$ python3 -q
>>> import numpy as np
>>> np.set_printoptions(precision=2, suppress=True, linewidth=200, sign=" ")
>>> M = np.array([[-0.6, -0.36, -0.12, 0.48],
...     [-0.84, -0.92, 0.6, 1.12],
...     [-1.0, -0.6, -0.2, 0.8]])
>>> # rank 2
>>> np.allclose(M[:-1].T @ np.linalg.lstsq(M[:-1].T, M[-1])[0], M[-1])
True
>>> try:
...     np.linalg.inv(M)
... except np.linalg.LinAlgError as e:
...     print("failed:", e)
... 
failed: Last 2 dimensions of the array must be square
>>> M @ np.linalg.pinv(M) @ M
array([[-0.6 , -0.36, -0.12,  0.48],
       [-0.84, -0.92,  0.6 ,  1.12],
       [-1.  , -0.6 , -0.2 ,  0.8 ]])
>>> A = np.loadtxt("test16.csv", delimiter=",")
>>> A
array([[ 9., -2.,  6.,  3.],
       [-2., 14., -4.,  7.],
       [ 6., -4., 14.,  3.],
       [ 3.,  7.,  3.,  6.]])
>>> # looks like rank 3
>>> U, sv, Vt = np.linalg.svd(A)
>>> np.argmax(sv[:-1] / (sv[1:] + 1e-6)) + 1
np.int64(3)
>>> Y = U[:, :3] @ np.diag(sv[:3]) @ Vt[:3]
>>> np.linalg.matrix_rank(A, rtol=0.05)
np.int64(3)
>>> Y
array([[ 9., -2.,  6.,  3.],
       [-2., 14., -4.,  7.],
       [ 6., -4., 14.,  3.],
       [ 3.,  7.,  3.,  6.]])
>>> Y @ np.linalg.pinv(Y) @ Y
array([[ 9., -2.,  6.,  3.],
       [-2., 14., -4.,  7.],
       [ 6., -4., 14.,  3.],
       [ 3.,  7.,  3.,  6.]])
>>> np.unique(Y.round(6), axis=0).shape
(4, 4)
>>> np.allclose(Y[:-1].T @ np.linalg.lstsq(Y[:-1].T, Y[-1])[0], Y[-1])
True
>>> print(round(np.trace(np.linalg.pinv(Y) @ Y), 2))
3.0
>>> w, evecs = np.linalg.eigh(A)
>>> vec = np.array([-2, 1, -2, -1])
>>> evecs * np.abs(w) @ evecs.T
array([[ 9., -2.,  6.,  3.],
       [-2., 14., -4.,  7.],
       [ 6., -4., 14.,  3.],
       [ 3.,  7.,  3.,  6.]])
>>> evecs * np.maximum(w, 0) @ evecs.T
array([[ 9., -2.,  6.,  3.],
       [-2., 14., -4.,  7.],
       [ 6., -4., 14.,  3.],
       [ 3.,  7.,  3.,  6.]])
>>> vec @ A @ vec / (vec @ vec), round(float(w[0]), 2), round(w[-1], 2)
(np.float64(19.4), 0.0, np.float64(20.89))
>>> W0 = np.load("mat.npy")
>>> print(W0)
[[ 0.38  0.25  0.25  0.12  0.  ]
 [ 0.22  0.33  0.    0.22  0.22]
 [ 0.    0.33  0.17  0.17  0.33]
 [ 0.2   0.    0.    0.4   0.4 ]
 [ 0.2   0.4   0.    0.    0.4 ]]
>>> # rows sum to 1
>>> Y = W0 / np.linalg.norm(W0, axis=1, keepdims=True)
>>> C2 = Y @ Y.T
>>> (C2 - 2 * np.eye(5)).round(6).argmax(axis=1)
array([ 1,  4,  4,  1,  1])
>>> C2[0]
array([ 1.  ,  0.72,  0.52,  0.39,  0.55])
>>> (np.abs(C2) > 0.9).astype(int)
array([[ 1,  0,  0,  0,  0],
       [ 0,  1,  0,  0,  0],
       [ 0,  0,  1,  0,  0],
       [ 0,  0,  0,  1,  0],
       [ 0,  0,  0,  0,  1]])
>>> W0 @ np.ones(5)
array([ 1.,  1.,  1.,  1.,  1.])
>>> pr = np.eye(5)[0]
>>> for _ in range(5):
...     pr = pr @ W0
...     print(pr.round(2))
... 
[ 0.38  0.25  0.25  0.12  0.  ]
[ 0.22  0.26  0.14  0.19  0.19]
[ 0.22  0.26  0.08  0.19  0.26]
[ 0.23  0.27  0.07  0.17  0.26]
[ 0.23  0.27  0.07  0.17  0.26]
>>> arr = np.loadtxt("arr.csv", delimiter=",")
>>> arr
array([[ 1., -1.,  1., -1.,  1., -1.,  1., -1.],
       [ 1.,  1.,  1.,  1., -1., -1., -1., -1.],
       [ 1., -1., -1.,  1., -1.,  1.,  1., -1.],
       [ 1., -1.,  1., -1., -1.,  1., -1.,  1.]])
>>> f, g = arr[0], arr[2]
>>> f @ f
np.float64(8.0)
>>> f @ g
np.float64(0.0)
>>> pr = (f @ g) / (f @ f) * f
>>> g - pr
array([ 1., -1., -1.,  1., -1.,  1.,  1., -1.])
>>> (g - pr) @ f
np.float64(0.0)
>>> round(float(np.linalg.norm(f + g) ** 2 + np.linalg.norm(f - g) ** 2), 2)
32.0
>>> blk = np.stack([arr, -2 * arr, arr[::-1]])
>>> np.linalg.matrix_rank(blk.reshape(3, -1))
np.int64(2)
>>> np.linalg.matrix_rank(blk)
array([ 4,  4,  4])
>>> blk.shape
(3, 4, 8)
>>> Y = np.array([[0, 3, -1],
...     [-1, -3, 2],
...     [-2, 2, -2],
...     [3, 2, 1],
...     [1, -3, 0],
...     [-3, 2, -2],
...     [3, 0, 0],
...     [-1, -3, -3]])
>>> np.linalg.matrix_rank(np.vstack([arr, Y.T]))
np.int64(7)
>>> print(np.einsum("ik,kj->ji", arr, Y))
[[  4.   0.   6. -12.]
 [  4.   8.  14.   8.]
 [ -1.   5.   1. -11.]]
>>> arr @ Y
array([[  4.,   4.,  -1.],
       [  0.,   8.,   5.],
       [  6.,  14.,   1.],
       [-12.,   8., -11.]])
>>> np.vstack([arr, Y.T]).shape
(7, 8)
>>> np.einsum("ik,kj->ij", arr, Y)
array([[  4.,   4.,  -1.],
       [  0.,   8.,   5.],
       [  6.,  14.,   1.],
       [-12.,   8., -11.]])
>>> np.einsum("ij,ij->i", arr, arr)
array([ 8.,  8.,  8.,  8.])
>>> f = np.array([1, -2, -4])
>>> np.cross(arr[0, :3], arr[3, :3])
array([ 0.,  0.,  0.])
>>> vec = np.array([0, 1, 1, 0, 2, 0, 3, 0])
>>> (arr @ vec).argmax()
np.int64(0)
>>> np.sign((arr @ vec).round(6))
array([ 1., -1., -1., -1.])
>>> arr @ np.eye(8)[1]
array([-1.,  1., -1., -1.])
>>> vec @ arr
Traceback (most recent call last):
  File "<python-input-61>", line 1, in <module>
    vec @ arr
    ~~~~^~~~~
ValueError: matmul: Input operand 1 has a mismatch in its core dimension 0, with gufunc signature (n?,k),(k,m?)->(n?,m?) (size 4 is different from 8)
>>> print(np.einsum("ij,j->i", arr, vec))
[ 5. -3. -1. -5.]
>>> E = np.load("x.npy")
>>> E
array([[ 0, -3, -3,  0],
       [ 0,  0, -3, -2],
       [ 0,  0,  0,  1],
       [ 0,  0,  0,  0]])
>>> # null space of dimension 1
>>> E.shape
(4, 4)
>>> np.linalg.rank(E)
Traceback (most recent call last):
  File "<python-input-67>", line 1, in <module>
    np.linalg.rank(E)
    ^^^^^^^^^^^^^^
AttributeError: module 'numpy.linalg' has no attribute 'rank'
>>> np.linalg.svd(E, compute_uv=False)
array([ 4.99,  2.57,  0.7 ,  0.  ])
>>> E.sum(axis=1)
array([-6, -5,  1,  0])
>>> E[:, 4]
Traceback (most recent call last):
  File "<python-input-70>", line 1, in <module>
    E[:, 4]
    ~^^^^^^
IndexError: index 4 is out of bounds for axis 1 with size 4
>>> np.unravel_index(np.abs(E).argmax(), E.shape)
(np.int64(0), np.int64(1))
>>> E[4]
Traceback (most recent call last):
  File "<python-input-72>", line 1, in <module>
    E[4]
    ~^^^
IndexError: index 4 is out of bounds for axis 0 with size 4
>>> np.round(np.linalg.norm(E), 2)
np.float64(5.66)
>>> np.linalg.matrix_rank(E)
np.int64(3)
>>> np.prod(np.diag(E)), round(np.linalg.det(E), 2)
(np.int64(0), np.float64(0.0))
>>> np.sort(np.linalg.eigvals(E))
array([ 0.,  0.,  0.,  0.])
>>> E @ E
array([[ 0,  0,  9,  3],
       [ 0,  0,  0, -3],
       [ 0,  0,  0,  0],
       [ 0,  0,  0,  0]])
>>> U, sv, Vt = np.linalg.svd(E)
>>> evecs = Vt[:(sv > 1e-8).sum()]
>>> rng = np.random.default_rng(645945)
>>> vec = E[0] + 4 * E[2] + rng.integers(2) * np.eye(4)[0]
>>> print(vec)
[ 1. -3. -3.  4.]
>>> np.round(evecs.T @ evecs, 2) + 0
array([[ 0.,  0.,  0.,  0.],
       [ 0.,  1.,  0.,  0.],
       [ 0.,  0.,  1.,  0.],
       [ 0.,  0.,  0.,  1.]])
>>> np.linalg.matrix_rank(np.vstack([E, vec]))
np.int64(4)
>>> Y = np.array([[0, 1, 0], [2, 0, 1]])
>>> Z = np.kron(Y, E)
>>> Z
array([[ 0,  0,  0,  0,  0, -3, -3,  0,  0,  0,  0,  0],
       [ 0,  0,  0,  0,  0,  0, -3, -2,  0,  0,  0,  0],
       [ 0,  0,  0,  0,  0,  0,  0,  1,  0,  0,  0,  0],
       [ 0,  0,  0,  0,  0,  0,  0,  0,  0,  0,  0,  0],
       [ 0, -6, -6,  0,  0,  0,  0,  0,  0, -3, -3,  0],
       [ 0,  0, -6, -4,  0,  0,  0,  0,  0,  0, -3, -2],
       [ 0,  0,  0,  2,  0,  0,  0,  0,  0,  0,  0,  1],
       [ 0,  0,  0,  0,  0,  0,  0,  0,  0,  0,  0,  0]])
>>> np.linalg.matrix_rank(Z)
np.int64(6)
>>> rk = np.linalg.matrix_rank(E)
>>> rk
np.int64(3)
>>> null = np.linalg.svd(E)[2][rk:].T
>>> [int(np.linalg.matrix_rank(np.delete(E, i, axis=0))) for i in range(4)]
[2, 2, 2, 3]
>>> null @ null.T
array([[ 1.,  0.,  0.,  0.],
       [ 0.,  0.,  0.,  0.],
       [ 0.,  0.,  0.,  0.],
       [ 0.,  0.,  0.,  0.]])
>>> np.linalg.matrix_rank(E.T @ E), np.linalg.matrix_rank(E @ E.T)
(np.int64(3), np.int64(3))
>>> F = rng.normal(size=(23, 3)) + 3 * np.array([-7, 3, -8])
>>> F
array([[-18.74,  10.4 , -24.5 ],
       [-19.67,   8.77, -23.39],
       [-21.87,   9.42, -23.31],
       [-20.52,   9.28, -25.26],
       [-20.58,   8.65, -22.91],
       [-21.01,   9.52, -24.37],
       [-21.93,   9.59, -24.  ],
       [-21.06,   8.08, -24.08],
       [-20.68,   9.17, -24.9 ],
       [-20.91,   7.88, -23.37],
       [-19.6 ,   9.31, -21.89],
       [-19.11,   8.89, -24.68],
       [-20.68,   8.25, -25.03],
       [-20.5 ,   9.64, -23.31],
       [-20.17,   9.65, -22.98],
       [-21.17,  11.2 , -23.67],
       [-21.04,   8.19, -23.34],
       [-20.32,   8.31, -24.19],
       [-21.39,   9.52, -24.72],
       [-21.55,  10.5 , -25.93],
       [-22.48,   7.55, -22.81],
       [-22.03,   9.8 , -26.24],
       [-20.38,   8.95, -24.09]])
>>> Q = W0.astype(float).copy()
>>> for j in range(5):
...     Q[:, j] -= Q[:, :j] @ (Q[:, :j].T @ Q[:, j])
...     Q[:, j] /= np.linalg.norm(Q[:, j])
... 
>>> np.round(Q.T @ Q, 2) + 0
array([[ 1.,  0.,  0.,  0.,  0.],
       [ 0.,  1.,  0.,  0.,  0.],
       [ 0.,  0.,  1.,  0.,  0.],
       [ 0.,  0.,  0.,  1.,  0.],
       [ 0.,  0.,  0.,  0.,  1.]])
>>> Z = F[[9, 8]].astype(float)
>>> for _ in range(7):
...     idx = np.linalg.norm(F[:, None] - Z, axis=-1).argmin(axis=1)
...     Z = np.array([F[idx == j].mean(axis=0) for j in range(2)])
... 
>>> idx
array([ 1,  0,  0,  1,  0,  1,  1,  0,  1,  0,  0,  1,  1,  0,  0,  1,  0,  0,  1,  1,  0,  1,  0])
>>> print(Z[1] - Z[0])
[-0.09  0.94 -1.54]
>>> Z
array([[-20.72,   8.7 , -23.3 ],
       [-20.8 ,   9.65, -24.84]])
>>> C2 = Z.T @ Z
>>> np.round(np.linalg.eigvalsh(C2)[::-1], 2) + 0
array([ 2190.29,     0.6 ,     0.  ])
>>> m1 = np.loadtxt("block4.csv", delimiter=",")
>>> m1
array([[ 9.,  9., -3.,  3.,  3., -1.],
       [ 3., -3.,  9.,  1., -1.,  3.],
       [-6., -3., -9., -2., -1., -3.],
       [ 6.,  6., -2.,  6.,  6., -2.],
       [ 2., -2.,  6.,  2., -2.,  6.],
       [-4., -2., -6., -4., -2., -6.]])
>>> def softmax(z):
...     e = np.exp(z - z.max(axis=-1, keepdims=True))
...     return e / e.sum(axis=-1, keepdims=True)
... 
>>> np.round(softmax(10 * m1[5]), 2) + 0
array([ 0. ,  0.5,  0. ,  0. ,  0.5,  0. ])
>>> scores = m1 @ m1.T / np.sqrt(6)
>>> print(softmax(scores)[5] @ m1)
[-5.  -2.5 -7.5 -3.  -1.5 -4.5]
>>> C2 = np.cov(F, rowvar=False)
>>> print(np.argsort(-F.std(axis=0).round(6), kind="stable"))
[ 2  0  1]
>>> np.argwhere(np.triu(np.abs(np.corrcoef(F.T)) > 0.8, 1))
array([], shape=(0, 2), dtype=int64)
>>> np.linalg.eigvalsh(C2)[::-1]
array([ 1.27,  0.89,  0.57])
>>> C2.shape
(3, 3)
>>> np.polyfit(F[:, 1], F[:, 0], 1)
array([  0.08, -21.49])
>>> C2
array([[ 0.85,  0.06,  0.14],
       [ 0.06,  0.79, -0.27],
       [ 0.14, -0.27,  1.09]])
>>> W1 = np.array([[7, 7, 3, 1, 0, 1],
...     [4, 9, 8, 7, 7, 3],
...     [1, 8, 2, 2, 3, 5],
...     [3, 9, 5, 6, 4, 8],
...     [7, 0, 5, 1, 9, 8],
...     [2, 1, 8, 5, 9, 8]])
>>> b = np.array([0, 6, 1, 8, 8, 5])
>>> act = np.maximum(m1 @ W1 + b, 0)
>>> print((act > 0).astype(int))
[[ 1  1  1  1  1  1]
 [ 1  1  1  1  1  1]
 [ 0  0  0  0  0  0]
 [ 1  1  1  1  1  1]
 [ 1  1  1  1  1  1]
 [ 0  0  0  0  0  0]]
>>> (act > 0).mean(axis=0)
array([ 0.67,  0.67,  0.67,  0.67,  0.67,  0.67])
>>> Z = np.array([[-4, 3, -3],
...     [-2, -4, 4],
...     [-4, -2, 1],
...     [-2, 3, 1],
...     [2, -2, -3],
...     [3, 3, -3]])
>>> W1 @ Z
array([[-53,  -7,   8],
       [-57, -24,   9],
       [-11, -18,   9],
       [-30,  -3,   2],
       [ -8,  20, -66],
       [-10,   7, -40]])
>>> print((act @ Z).round(6).argmax(axis=1))
[ 2  2  0  1  2  0]
>>> Y = np.array([[0.5, 0.3], [1.4, -0.3], [1.2, 0.4], [0.5, 1.1], [0.3, -0.4]])
>>> Z = np.array([[0.7, -0.2, 1.9], [-0.3, -0.3, 1.5]])
>>> data = Y @ Z
>>> print(data)
[[ 0.26 -0.19  1.4 ]
 [ 1.07 -0.19  2.21]
 [ 0.72 -0.36  2.88]
 [ 0.02 -0.43  2.6 ]
 [ 0.33  0.06 -0.03]]
>>> # rank 2
>>> A.reshape(2, -1)
array([[ 9., -2.,  6.,  3., -2., 14., -4.,  7.],
       [ 6., -4., 14.,  3.,  3.,  7.,  3.,  6.]])
>>> A.reshape(-1, 2)
array([[ 9., -2.],
       [ 6.,  3.],
       [-2., 14.],
       [-4.,  7.],
       [ 6., -4.],
       [14.,  3.],
       [ 3.,  7.],
       [ 3.,  6.]])
>>> A.ravel(order="F")
array([ 9., -2.,  6.,  3., -2., 14., -4.,  7.,  6., -4., 14.,  3.,  3.,  7.,  3.,  6.])
>>> blk = A.reshape(4, 2, -1)
>>> np.swapaxes(blk, 1, 2)[1]
array([[-2., -4.],
       [14.,  7.]])
>>> blk[:, 0]
array([[ 9., -2.],
       [-2., 14.],
       [ 6., -4.],
       [ 3.,  7.]])
>>> print(np.einsum("ihd,jhd->hij", blk, blk).shape)
(2, 4, 4)
